In [1]: import numpy as np

In [2]: from numpy import linalg as LA

In [3]: np.set_printoptions(precision=2, suppress=True, linewidth=120, legacy="1.25")

In [4]: J = np.load("mat.npy")

In [5]: J
Out[5]: 
array([[20.3 , -0.75,  0.92, 60.42, 40.5 , 60.54, 18.65, 20.41, 19.83, 40.06, -0.99, 21.18,  1.6 , 19.34, -0.09],
       [19.2 ,  1.34,  0.61, 59.49, 40.14, 58.59, 21.89, 20.04, 19.43, 41.17,  1.12, 17.62, -0.41, 21.4 ,  0.22],
       [20.67,  0.71,  1.16, 60.21, 39.72, 60.32, 20.09, 20.63, 20.38, 40.64, -0.09, 20.25, -0.67, 19.39,  0.7 ],
       [19.51,  0.32, -0.35, 60.01, 39.39, 61.34, 20.07, 20.56, 20.96, 41.23, -1.74, 20.75, -0.51, 18.73,  1.62],
       [19.56, -0.24,  1.85, 59.92, 37.14, 60.66, 20.87, 20.28, 18.76, 41.28, -2.15, 20.37, -0.47, 20.97,  1.54],
       [20.08, -0.01, -1.12, 60.45, 41.63, 60.63, 19.24, 19.87, 23.04, 41.58, -0.17, 21.39, -1.72, 20.19,  1.04],
       [19.56,  1.17, -0.72, 59.08, 41.5 , 57.29, 19.89, 18.22, 22.41, 40.66, -0.18, 20.18,  0.91, 18.57, -0.43],
       [19.18,  1.02,  0.7 , 59.85, 39.02, 58.08, 21.18, 20.9 , 22.11, 40.91,  0.31, 19.88,  0.01, 21.66, -1.03],
       [19.82, -0.54,  0.77, 60.59, 39.32, 59.02, 21.23, 19.61, 21.27, 40.69,  1.29, 22.29, -0.15, 21.94, -0.98],
       [19.97,  1.37,  0.11, 59.19, 41.32, 60.28, 20.72, 18.46, 21.33, 39.14, -0.16, 18.77, -0.72, 20.83,  0.06],
       [19.23, -0.14, -0.71, 61.41, 38.72, 60.28, 19.03, 21.14, 19.95, 38.59,  0.2 , 19.57, -0.42, 20.08,  0.44],
       [19.73,  1.15,  0.53, 62.88, 39.44, 60.33, 20.45, 19.86, 19.81, 43.23, -0.21, 21.69, -0.32, 19.88,  0.49],
       [19.47,  1.54, -0.79, 59.12, 40.82, 59.67, 20.19, 20.21, 19.52, 41.64,  2.07, 19.74,  2.2 , 18.42, -0.52],
       [20.84, -0.01, -1.53, 59.94, 40.26, 59.73, 18.56, 19.89, 21.12, 39.05, -0.8 , 20.48,  1.39, 19.84,  0.02],
       [18.99,  0.51, -1.26, 60.85, 39.31, 58.1 , 18.84, 18.85, 20.9 , 40.68, -0.29, 20.33, -0.44, 21.26,  1.23],
       [21.46,  0.71, -0.12, 60.85, 38.6 , 58.98, 20.22, 19.88, 19.05, 40.48, -1.52, 19.38,  0.53, 19.55, -1.26],
       [19.76,  0.09, -0.46, 59.06, 40.54, 61.01, 20.17, 19.33, 18.84, 38.9 ,  0.17, 20.13, -1.25, 19.64, -0.04],
       [19.45,  1.42,  0.8 , 57.89, 39.1 , 59.9 , 19.67, 20.53, 20.38, 38.22,  1.02, 20.13, -0.61, 19.37, -0.85],
       [18.8 , -1.49, -0.16, 61.06, 40.52, 58.65, 18.77, 21.69, 17.85, 40.23,  0.68, 19.38, -0.82, 20.9 ,  1.7 ],
       [18.45,  0.95,  0.69, 62.12, 40.69, 61.02, 20.17, 20.19, 20.6 , 39.82, -0.33, 22.01, -2.92, 17.39, -0.48],
       [20.1 ,  1.16,  0.69, 59.87, 41.47, 60.16, 19.69, 19.29, 21.15, 39.76,  0.48, 19.18, -1.63, 20.09, -0.42],
       [19.49, -0.53, -0.71, 60.08, 40.53, 59.82, 20.93, 19.65, 20.01, 38.51,  2.18, 21.76, -0.44, 21.11, -1.29]])

In [6]: theta = np.radians(30)

In [7]: R = np.eye(15)

In [8]: R[4, 4] = R[0, 0] = np.cos(theta)

In [9]: R[4, 0], R[0, 4] = -np.sin(theta), np.sin(theta)

In [10]: other = J @ R.T

In [11]: np.allclose(J @ J.T, other @ other.T)
Out[11]: True

In [12]: np.abs(other - J).max(axis=0)
Out[12]: array([18.13,  0.  ,  0.  ,  0.  , 15.9 ,  0.  ,  0.  ,  0.  ,  0.  ,  0.  ,  0.  ,  0.  ,  0.  ,  0.  ,  0.  ])

In [13]: W0 = np.load("dump.npy")

In [14]: W0
Out[14]: 
array([[  5.55,  -3.63,  11.04],
       [ 22.68,   2.15,   0.95],
       [  5.2 ,   1.99,   5.37],
       [  8.24,  -0.6 ,   1.03],
       [ 14.22,  -0.63,   3.29],
       [  5.76,  -3.34,   3.34],
       [ -6.72,   1.41, -15.5 ],
       [  9.82,  -0.24,   0.79],
       [  3.14,  -0.99,  -3.33],
       [  5.18,  -2.59,  -7.97],
       [  5.22,  -1.3 ,   5.96],
       [ 11.84,   0.46,  -3.13],
       [ -0.36,  -2.14,   6.67],
       [ -3.21,   0.82,   2.31],
       [  0.71,   1.81,  -5.1 ],
       [  7.73,   3.  ,  -1.66],
       [ -3.17,   2.56,  -7.07],
       [ -2.71,   7.3 ,  -0.19],
       [ 11.1 ,   3.14,   0.06],
       [  8.44,  -2.36,  -0.08],
       [ 19.03,   3.79,  -1.98],
       [  4.89,   1.51,   2.97],
       [ 17.52,  -0.15,   9.52],
       [ -4.32,  -4.28,   3.24],
       [-23.43,   1.32,  -3.86],
       [  9.31,  -3.24,   1.19],
       [  3.96,   3.12,  -2.14],
       [ -3.81,   3.65,  -4.93],
       [-12.88,  -1.67,  -8.18],
       [  0.87,   2.37,  -6.51],
       [ -1.26,  -2.35,   2.77]])

In [15]: x0 = np.array([4, 2, -5])

In [16]: rhs = W0 @ x0

In [17]: LA.solve(W0.T @ W0, W0.T @ rhs)
Out[17]: array([ 4.,  2., -5.])

In [18]: np.round(LA.pinv(W0) @ W0, 2) + 0
Out[18]: 
array([[1., 0., 0.],
       [0., 1., 0.],
       [0., 0., 1.]])

In [19]: LA.lstsq(W0, rhs)[0]
Out[19]: array([ 4.,  2., -5.])

In [20]: rng = np.random.default_rng(202)

In [21]: rhs = rhs + 0.02 * rng.normal(size=31)

In [22]: rhs
Out[22]: 
array([-40.22,  90.26,  -2.09,  26.6 ,  39.15,  -0.31,  53.46,  34.86,  27.26,  55.38, -11.55,  63.94, -39.06, -22.77,
        31.97,  45.25,  27.78,   4.71,  50.39,  29.45,  93.62,   7.74,  22.21, -42.06, -71.79,  24.83,  32.77,  16.7 ,
       -13.96,  40.78, -23.6 ])

In [23]: coef, *_ = LA.lstsq(W0, rhs)

In [24]: print(coef.round())
[ 4.  2. -5.]

In [25]: print([round(float(LA.norm(LA.solve(W0.T @ W0 + lam * np.eye(3), W0.T @ rhs))), 2) for lam in (0, 1, 10, 100)])
[6.71, 6.7, 6.64, 6.07]

In [26]: np.round(W0.T @ (rhs - W0 @ coef), 2) + 0
Out[26]: array([0., 0., 0.])

In [27]: print(coef)
[ 4.  2. -5.]

In [28]: np.round(LA.norm(rhs - W0 @ coef), 2)
Out[28]: 0.09
